>>> import numpy as np
>>> np.set_printoptions(precision=2, suppress=True, linewidth=160, sign=" ")
>>> def tidy(a):
...     return np.round(a, 2) + 0
... 
>>> M = np.loadtxt("w.csv", delimiter=",")
>>> print(M)
[[ 5.02  1.   -2.   -4.   -1.    5.  ]
 [-1.    1.02 -3.    5.   -1.   -4.  ]
 [ 2.   -4.   -3.98  3.   -4.   -2.  ]
 [ 2.    1.   -2.   -3.98  2.   -1.  ]
 [-4.   -4.    5.   -2.    1.02  5.  ]
 [ 5.    1.   -2.   -4.   -1.    5.02]]
>>> print(tidy(np.linalg.norm(M, 2) / np.linalg.norm(M)))
0.7
>>> B = M / np.sqrt((M ** 2).mean(axis=1, keepdims=True))
>>> print(tidy(np.linalg.norm(B, axis=1)))
[ 2.45  2.45  2.45  2.45  2.45  2.45]
>>> B = np.array([[-3, -3, -2, 3, 0, 2, -1, -1, 0, 3, 3, 2, -2, 1],
...     [1, 2, 1, -1, 2, 1, -3, 3, 0, 1, -1, 3, 0, 2],
...     [-3, -1, 3, 3, -2, 0, 0, 0, 3, 1, 0, 1, -3, -1],
...     [-1, 2, -1, 1, 1, -1, -1, -1, -1, 1, -2, -1, -3, -3],
...     [0, -3, -2, 1, 2, -3, 3, -2, -2, 1, -2, 1, 3, 1],
...     [0, -1, 3, -1, -1, 0, -3, 3, 2, -3, 2, -3, 3, 1],
...     [-1, -2, 0, 2, 0, -1, 2, 1, -1, 1, 2, -2, 0, -1],
...     [2, -2, -1, 0, -1, 3, 1, -3, 3, -2, -1, -3, -3, 0]])
>>> data = B.T @ B
>>> print(data)
[[ 25  10  -3 -22   5   3   1   0  -1 -17 -12  -9  12   6]
 [ 10  36   8 -18   5  -1 -17  14  -5  -4 -13   7  -3  -6]
 [ -3   8  29  -4 -11   1 -16  22  17 -12   6  -5   4   1]
 [-22 -18  -4  26  -4  -1   9 -10   2  18   8   5 -18  -7]
 [  5   5 -11  -4  15  -8   1   1 -16   8  -9  11   9   4]
 [  3  -1   1  -1  -8  25 -12  -2  17  -4   8  -2 -19   5]
 [  1 -17 -16   9   1 -12  34 -23 -10   5  -7  -5   2  -6]
 [  0  14  22 -10   1  -2 -23  34   1  -5  11   4  17   8]
 [ -1  -5  17   2 -16  17 -10   1  28 -13   5 -11 -15   1]
 [-17  -4 -12  18   8  -4   5  -5 -13  27   2  23 -12  -2]
 [-12 -13   6   8  -9   8  -7  11   5   2  27  -4   3   5]
 [ -9   7  -5   5  11  -2  -5   4 -11  23  -4  38  -1  10]
 [ 12  -3   4 -18   9 -19   2  17 -15 -12   3  -1  49  16]
 [  6  -6   1  -7   4   5  -6   8   1  -2   5  10  16  18]]
>>> print(np.linalg.lstsq(data[:-1].T, data[-1])[2])
8
>>> print(tidy(np.trace(np.linalg.pinv(data) @ data)))
8.0
